% python3 -q
>>> import numpy as np
>>> from numpy import linalg as LA
>>> np.set_printoptions(suppress=True, linewidth=160)
>>> arr = np.load("a.npy")
>>> arr
array([[0, 1, 1],
       [1, 0, 1],
       [1, 1, 0]])
>>> vals, V = LA.eigh(arr)
>>> vec = np.array([0, 0, 0])
>>> vec @ arr @ vec
np.int64(0)
>>> np.round(LA.eigvalsh(arr[1:, 1:]), 3)
array([-1.,  1.])
>>> np.round(V * np.maximum(vals, 0) @ V.T, 3)
array([[0.667, 0.667, 0.667],
       [0.667, 0.667, 0.667],
       [0.667, 0.667, 0.667]])
>>> B = np.array([[0, -2], [2, 1], [-2, -2]])
>>> np.einsum("ij,ij->i", arr, arr)
array([2, 2, 2])
>>> np.einsum("ik,kj->ji", arr, B)
array([[ 0, -2,  2],
       [-1, -4, -1]])
>>> LA.matrix_rank(arr @ B)
np.int64(2)
>>> B.T @ arr.T
array([[ 0, -2,  2],
       [-1, -4, -1]])
>>> np.einsum("ij->j", arr)
array([2, 2, 2])
>>> np.einsum("ik,kj->ij", arr, B)
array([[ 0, -1],
       [-2, -4],
       [ 2, -1]])
>>> (arr @ arr)[0]
array([2, 1, 1])
>>> np.fft.fft(arr[0])
array([ 2.+0.j, -1.+0.j, -1.+0.j])
>>> arr @ np.ones(3)
array([2., 2., 2.])
>>> np.allclose(arr @ arr.T, arr.T @ arr)
True
>>> np.sort(np.abs(np.fft.fft(arr[0]))), np.round(np.sort(LA.svd(arr, compute_uv=False)), 3)
(array([1., 1., 2.]), array([1., 1., 2.]))
>>> vals, V = LA.eigh(arr)
>>> vals.round(3)
array([-1., -1.,  2.])
>>> np.round(LA.svd(arr, compute_uv=False), 3)
array([2., 1., 1.])
>>> vals.sum(), np.trace(arr)
(np.float64(0.0), np.int64(0))
>>> np.unique(vals.round(6) + 0, return_counts=True)[1]
array([2, 1])
>>> rng = np.random.default_rng(10669)
>>> idx = rng.permutation(3)
>>> B = arr[:, idx] * rng.choice([-1, 1], 3)
>>> B
array([[ 1, -1,  0],
       [ 0, -1,  1],
       [ 1,  0,  1]])
>>> Uu, _, VT = LA.svd(arr.T @ B)
>>> idx
array([1, 2, 0])
>>> np.round(Uu @ VT, 3) + 0
array([[ 0.,  0.,  1.],
       [ 1.,  0.,  0.],
       [ 0., -1.,  0.]])
>>> mat = np.loadtxt("out1.csv", delimiter=",")
>>> mat
array([[ 0.,  0.,  0.,  2.,  0.,  0.,  0.],
       [ 0.,  0.,  0.,  0.,  0., -1.,  0.],
       [ 0.,  0.,  0.,  0.,  0.,  0.,  2.],
       [ 0.,  0.,  0.,  0.,  0.,  0.,  0.],
       [ 1.,  0.,  0.,  0.,  0.,  0.,  0.],
       [ 0.,  0.,  0.,  0., -1.,  0.,  0.],
       [ 0.,  2.,  0.,  0.,  0.,  0.,  0.]])
>>> np.argsort(-LA.norm(mat, axis=0).round(6), kind="stable")[:3]
array([1, 3, 6])
>>> LA.cond(mat) > 100
np.True_
>>> round(float(LA.norm(mat, 2) / LA.norm(mat)), 3)
0.516
>>> [round(float(x), 3) for x in LA.svd(mat, compute_uv=False)[:3]]
[2.0, 2.0, 2.0]
>>> Uu, sv, VT = LA.svd(mat)
>>> np.argmax(sv[:-1] / (sv[1:] + 1e-6)) + 1
np.int64(6)
>>> B = Uu[:, :6] @ np.diag(sv[:6]) @ VT[:6]
>>> LA.matrix_rank(B)
np.int64(6)
>>> LA.matrix_rank(mat, rtol=0.05)
np.int64(6)
>>> Uu, sv, VT = LA.svd(mat)
>>> V = VT[:(sv > 1e-8).sum()]
>>> vec = mat[5] + -1 * mat[4] + rng.integers(2) * np.eye(7)[6]
>>> vec
array([-1.,  0.,  0.,  0., -1.,  0.,  1.])
>>> LA.matrix_rank(np.vstack([mat, vec]))
np.int64(6)
>>> u = np.array([-1, 6])
>>> np.array([np.convolve(row, u, "same") for row in mat])
array([[ 0.,  0.,  0., -2., 12.,  0.,  0.],
       [ 0.,  0.,  0.,  0.,  0.,  1., -6.],
       [ 0.,  0.,  0.,  0.,  0.,  0., -2.],
       [ 0.,  0.,  0.,  0.,  0.,  0.,  0.],
       [-1.,  6.,  0.,  0.,  0.,  0.,  0.],
       [ 0.,  0.,  0.,  0.,  1., -6.,  0.],
       [ 0., -2., 12.,  0.,  0.,  0.,  0.]])
>>> np.cross(mat[2, :3], mat[6, :3])
array([0., 0., 0.])
>>> W0 = np.loadtxt("case10.csv", delimiter=",")
>>> W0
array([[ 0.,  1.,  4.,  5.,  4.,  2.,  4.,  1.,  3.],
       [ 4.,  3.,  8.,  7.,  5.,  4.,  4.,  4.,  5.],
       [ 9.,  5., 10.,  9.,  7.,  8.,  7.,  5.,  6.],
       [13.,  5., 14., 14.,  8., 10.,  8.,  7.,  6.],
       [16.,  7., 16., 16., 13., 13., 12., 11.,  6.],
       [21.,  9., 18., 18., 15., 13., 13., 14.,  7.],
       [22., 12., 23., 21., 20., 14., 17., 18.,  7.],
       [22., 15., 24., 23., 20., 14., 21., 23.,  7.],
       [24., 18., 28., 27., 21., 18., 21., 27.,  8.],
       [24., 20., 28., 32., 25., 23., 25., 30., 12.],
       [28., 21., 30., 33., 26., 23., 27., 33., 15.],
       [31., 22., 31., 37., 31., 23., 30., 36., 17.],
       [33., 22., 36., 42., 35., 27., 35., 41., 20.],
       [37., 23., 39., 43., 36., 32., 36., 44., 25.],
       [39., 27., 41., 48., 36., 35., 37., 48., 29.],
       [40., 32., 44., 48., 37., 36., 39., 50., 33.],
       [42., 32., 45., 48., 39., 40., 44., 54., 35.],
       [42., 37., 45., 51., 41., 43., 44., 59., 36.],
       [45., 37., 45., 56., 43., 44., 48., 62., 41.],
       [46., 42., 49., 59., 48., 45., 50., 65., 46.],
       [49., 42., 54., 62., 53., 50., 50., 69., 46.],
       [50., 46., 59., 66., 53., 53., 51., 69., 50.],
       [51., 46., 60., 69., 53., 55., 52., 71., 54.]])
>>> Ac = (W0 - W0.mean(axis=0)) / W0.std(axis=0)
>>> np.argwhere(np.abs(Ac) > 2)
array([[0, 0]])
>>> beta = LA.lstsq(np.delete(Ac, 3, axis=1), Ac[:, 3])[0]
>>> round(float(1 - np.var(Ac[:, 3] - np.delete(Ac, 3, axis=1) @ beta)), 3)
0.995
>>> np.abs(beta).argmax()
np.int64(6)
